$ ipython --no-banner

In [1]: import numpy as np

In [2]: np.set_printoptions(precision=2, suppress=True, linewidth=100, sign=" ")

In [3]: tidy = lambda a: np.round(a, 2) + 0

In [4]: E = np.loadtxt("data.csv", delimiter=",")

In [5]: E
Out[5]: 
array([[ 0.,  0.,  0.],
       [ 0.,  2.,  0.],
       [ 1.,  0.,  0.],
       [ 0.,  0.,  0.],
       [ 0.,  0.,  0.],
       [ 2.,  2.,  2.],
       [ 3.,  2.,  2.],
       [ 3.,  0.,  2.],
       [ 1.,  0.,  0.],
       [ 0.,  0.,  0.],
       [ 0.,  2.,  0.],
       [ 1.,  0.,  0.],
       [ 0.,  0.,  0.],
       [ 2.,  0.,  2.],
       [ 1.,  2.,  0.],
       [ 0.,  2.,  0.],
       [ 0.,  0.,  0.],
       [ 0.,  0.,  0.],
       [ 0.,  0.,  0.],
       [ 2.,  0.,  2.],
       [ 0.,  0.,  0.],
       [ 2.,  0.,  2.],
       [ 1.,  0.,  0.],
       [ 1.,  0.,  0.],
       [ 1.,  0.,  0.],
       [ 1.,  0.,  0.],
       [ 0.,  0.,  0.]])

In [6]: cen = E - E.mean(axis=0)

In [7]: vecs = np.linalg.svd(cen)[2][:2]

In [8]: out = cen - cen @ vecs.T @ vecs

In [9]: tidy(np.diag(vecs.T @ vecs))
Out[9]: array([ 0.58,  1.  ,  0.42])

In [10]: cen = (E - E.mean(axis=0)) / E.std(axis=0)

In [11]: np.argwhere(np.abs(cen) > 2)
Out[11]: 
array([[ 6,  0],
       [ 7,  0]])

In [12]: coef = np.linalg.lstsq(np.delete(cen, 0, axis=1), cen[:, 0])[0]

In [13]: np.abs(coef).argmax()
Out[13]: np.int64(1)

In [14]: A = np.load("run3.npy")

In [15]: A
Out[15]: 
array([[ 0.39,  0.46,  0.48],
       [-1.2 , -1.52, -1.53],
       [-1.2 , -1.51, -1.52],
       [ 0.37,  0.49,  0.5 ],
       [-0.85, -1.02, -1.02],
       [ 0.01,  0.02, -0.01],
       [ 0.  , -0.02,  0.02],
       [ 0.79,  0.99,  1.01],
       [-1.2 , -1.48, -1.49],
       [-0.4 , -0.5 , -0.49],
       [-1.2 , -1.51, -1.46],
       [ 1.21,  1.51,  1.5 ],
       [-0.79, -1.01, -1.03]])

In [16]: d = np.linalg.norm(A[:, None] - A[None], axis=-1)

In [17]: d[1].round(6).argsort(kind="stable")[:4]
Out[17]: array([  1,   2,   8,  10])

In [18]: tidy(np.linalg.norm(A - A.mean(axis=0), axis=1))
Out[18]: array([ 1.4 ,  1.83,  1.82,  1.43,  1.04,  0.65,  0.63,  2.25,  1.78,  0.17,  1.78,  3.08,  1.01])

In [19]: tidy(d[:5, :5])
Out[19]: 
array([[ 0.  ,  3.24,  3.23,  0.04,  2.44],
       [ 3.24,  0.  ,  0.01,  3.26,  0.8 ],
       [ 3.23,  0.01,  0.  ,  3.25,  0.78],
       [ 0.04,  3.26,  3.25,  0.  ,  2.47],
       [ 2.44,  0.8 ,  0.78,  2.47,  0.  ]])
